$ ipython --no-banner

In [1]: import numpy as np

In [2]: from numpy import linalg as LA

In [3]: np.set_printoptions(suppress=True, linewidth=160)

In [4]: def tidy(a):
   ...:     return np.round(a, 3) + 0
   ...: 

In [5]: feats = np.loadtxt("a.csv", delimiter=",")

In [6]: feats
Out[6]: 
array([[ 5.,  5.,  0.],
       [ 6.,  8.,  0.],
       [ 0.,  0., -1.]])

In [7]: Q = feats.astype(float).copy()

In [8]: for j in range(3):
   ...:     Q[:, j] -= Q[:, :j] @ (Q[:, :j].T @ Q[:, j])
   ...:     Q[:, j] /= LA.norm(Q[:, j])
   ...: 

In [9]: tidy(Q)
Out[9]: 
array([[ 0.64 , -0.768,  0.   ],
       [ 0.768,  0.64 ,  0.   ],
       [ 0.   ,  0.   , -1.   ]])

In [10]: m1 = np.load("dump.npy")

In [11]: m1
Out[11]: 
array([[3, 0, 0],
       [2, 0, 2],
       [7, 0, 4]])

In [12]: # null space of dimension 1

In [13]: t3 = np.stack([m1, 3 * m1, m1[::-1]])

In [14]: tidy(LA.det(t3))
Out[14]: array([0., 0., 0.])

In [15]: LA.matrix_rank(t3.reshape(3, -1))
Out[15]: np.int64(2)

In [16]: tidy(LA.eigvals(m1).sum().real)
Out[16]: np.float64(7.0)

In [17]: np.kron(np.eye(2, dtype=int), m1)
Out[17]: 
array([[3, 0, 0, 0, 0, 0],
       [2, 0, 2, 0, 0, 0],
       [7, 0, 4, 0, 0, 0],
       [0, 0, 0, 3, 0, 0],
       [0, 0, 0, 2, 0, 2],
       [0, 0, 0, 7, 0, 4]])

In [18]: np.einsum("ii->", m1)
Out[18]: np.int64(7)

In [19]: tidy(LA.eigvals(m1))
Out[19]: array([0., 4., 3.])

In [20]: tidy(LA.det(m1.T))
Out[20]: np.float64(0.0)

In [21]: np.einsum("ij,ji->", m1, m1)
Out[21]: np.int64(25)

In [22]: W0 = np.loadtxt("test19.csv", delimiter=",")

In [23]: W0
Out[23]: 
array([[ 0., -1., -2.,  1.],
       [-1.,  0., -1., -2.],
       [-2., -1.,  0., -1.],
       [ 1., -2., -1.,  0.]])

In [24]: vals, vecs = LA.eigh(W0)

In [25]: tidy(np.abs(vecs[:, -1]))
Out[25]: array([0.574, 0.413, 0.413, 0.574])

In [26]: np.abs(vecs[:, -1]).round(6).argmax()
Out[26]: np.int64(0)

In [27]: tidy(vecs @ np.diag(vals) @ vecs.T)
Out[27]: 
array([[ 0., -1., -2.,  1.],
       [-1.,  0., -1., -2.],
       [-2., -1.,  0., -1.],
       [ 1., -2., -1.,  0.]])

In [28]: tidy(vals)
Out[28]: array([-3.162, -1.414,  1.414,  3.162])

In [29]: (vals > 1e-8).sum(), (vals < -1e-8).sum()
Out[29]: (np.int64(2), np.int64(2))

In [30]: tidy(LA.svd(W0, compute_uv=False))
Out[30]: array([3.162, 3.162, 1.414, 1.414])

In [31]: np.unique(vals.round(6) + 0, return_counts=True)[1]
Out[31]: array([1, 1, 1, 1])

In [32]: tidy(vecs.T @ vecs)
Out[32]: 
array([[1., 0., 0., 0.],
       [0., 1., 0., 0.],
       [0., 0., 1., 0.],
       [0., 0., 0., 1.]])

In [33]: vals.sum(), np.trace(W0)
Out[33]: (np.float64(0.0), np.float64(0.0))

In [34]: K = np.load("out15.npy")

In [35]: K
Out[35]: 
array([[ 3.3, -0.7, -7.5],
       [-1.3,  0.6, -1.5],
       [ 0.7,  0.9, -9.5],
       [-1. , -0.1,  4.5]])

In [36]: # column 2 dominates

In [37]: t3 = np.stack([K, -3 * K, K[::-1]])

In [38]: tidy(np.einsum("bij,cij->bc", t3, t3))
Out[38]: 
array([[ 184.74, -554.22,  -46.2 ],
       [-554.22, 1662.66,  138.6 ],
       [ -46.2 ,  138.6 ,  184.74]])

In [39]: t3.shape
Out[39]: (3, 4, 3)

In [40]: (t3 @ K.T).shape
Out[40]: (3, 4, 4)

In [41]: LA.matrix_rank(t3.reshape(3, -1))
Out[41]: np.int64(2)

In [42]: LA.matrix_rank(t3)
Out[42]: array([3, 3, 3])

In [43]: arr = np.array([[5, 5], [5, 10]])

In [44]: A2 = np.array([[-4, 8, -8], [1, -7, 9]])

In [45]: basis = np.kron(A2, arr)

In [46]: LA.matrix_rank(basis)
Out[46]: np.int64(4)

In [47]: tidy(LA.norm(basis, 2)), tidy(LA.norm(A2, 2) * LA.norm(arr, 2))
Out[47]: (np.float64(214.958), np.float64(214.958))

In [48]: basis.shape
Out[48]: (4, 6)

In [49]: vals, vecs = LA.eig(arr)

In [50]: tidy(vals)
Out[50]: array([ 1.91, 13.09])

In [51]: tidy(arr @ vecs[:, 0] - vals[0] * vecs[:, 0])
Out[51]: array([0., 0.])

In [52]: tidy(np.sort(LA.eigvals(LA.inv(arr))))
Out[52]: array([0.076, 0.524])

In [53]: A2 = arr / np.sqrt((arr ** 2).mean(axis=1, keepdims=True))

In [54]: LA.matrix_rank(A2) == LA.matrix_rank(arr)
Out[54]: np.True_

In [55]: A2[0]
Out[55]: array([1., 1.])

In [56]: data = np.load("m.npy")

In [57]: data
Out[57]: 
array([[ 3.47 , -1.369,  8.947],
       [ 4.189, -0.073,  9.81 ],
       [ 5.65 , -0.497,  9.991],
       [ 3.157,  0.522,  7.943],
       [ 4.733,  0.711, 11.043],
       [ 3.656,  1.963, 10.904],
       [ 5.846, -0.843,  9.29 ],
       [ 3.738, -0.38 , 10.123],
       [ 5.343, -1.294,  9.836],
       [ 5.047, -0.12 ,  9.908],
       [ 4.735, -0.819, 10.176],
       [ 5.838, -0.951,  9.588],
       [ 4.771,  1.115,  9.85 ]])

In [58]: Xc = data - data.mean(axis=0)

In [59]: Uu, s, vt = LA.svd(Xc, full_matrices=False)

In [60]: np.abs(Uu[:, 0]).argmax()
Out[60]: np.int64(5)

In [61]: tidy((s ** 2).sum() ** 2 / (s ** 4).sum())
Out[61]: np.float64(2.384)

In [62]: LA.matrix_rank(Xc)
Out[62]: np.int64(3)

In [63]: np.searchsorted(np.cumsum(s ** 2) / (s ** 2).sum(), 0.9) + 1
Out[63]: np.int64(3)

In [64]: np.abs(vt[0]).argmax()
Out[64]: np.int64(1)

In [65]: tidy(np.abs(vt[-1]))
Out[65]: array([0.521, 0.529, 0.669])

In [66]: (np.sign(Uu[:, 0]) == np.sign(Uu[0, 0])).astype(int)
Out[66]: array([1, 0, 1, 0, 0, 0, 1, 0, 1, 1, 1, 1, 0])

In [67]: basis = data[[4, 3]].astype(float)

In [68]: for _ in range(7):
    ...:     lab = LA.norm(data[:, None] - basis, axis=-1).argmin(axis=1)
    ...:     basis = np.array([data[lab == j].mean(axis=0) for j in range(2)])
    ...: 

In [69]: lab
Out[69]: array([1, 0, 0, 1, 0, 0, 0, 0, 0, 0, 0, 0, 0])

In [70]: tidy(basis[1] - basis[0])
Out[70]: array([-1.554, -0.316, -1.602])

In [71]: np.abs(basis[1] - basis[0]).argmax()
Out[71]: np.int64(2)

In [72]: np.bincount(lab)
Out[72]: array([11,  2])

In [73]: t = np.radians(135)

In [74]: r_ = np.eye(3)

In [75]: r_[2, 2] = r_[1, 1] = np.cos(t)

In [76]: r_[2, 1], r_[1, 2] = -np.sin(t), np.sin(t)

In [77]: tidy(r_)
Out[77]: 
array([[ 1.   ,  0.   ,  0.   ],
       [ 0.   , -0.707,  0.707],
       [ 0.   , -0.707, -0.707]])

In [78]: A2 = data @ r_.T

In [79]: tidy(np.abs(A2 - data).max(axis=0))
Out[79]: array([ 0.   ,  9.164, 20.002])

In [80]: tidy(LA.det(r_)), tidy(np.trace(r_))
Out[80]: (np.float64(1.0), np.float64(-0.414))

In [81]: np.allclose(r_, r_.T)
Out[81]: False

In [82]: np.allclose(r_ @ r_.T, r_.T @ r_)
Out[82]: True

In [83]: tidy((r_ - r_.T) / 2)
Out[83]: 
array([[ 0.   ,  0.   ,  0.   ],
       [ 0.   ,  0.   ,  0.707],
       [ 0.   , -0.707,  0.   ]])

In [84]: tidy(np.abs(LA.eigvals(r_)).max())
Out[84]: np.float64(1.0)

In [85]: tidy((r_ + r_.T) / 2)
Out[85]: 
array([[ 1.   ,  0.   ,  0.   ],
       [ 0.   , -0.707,  0.   ],
       [ 0.   ,  0.   , -0.707]])
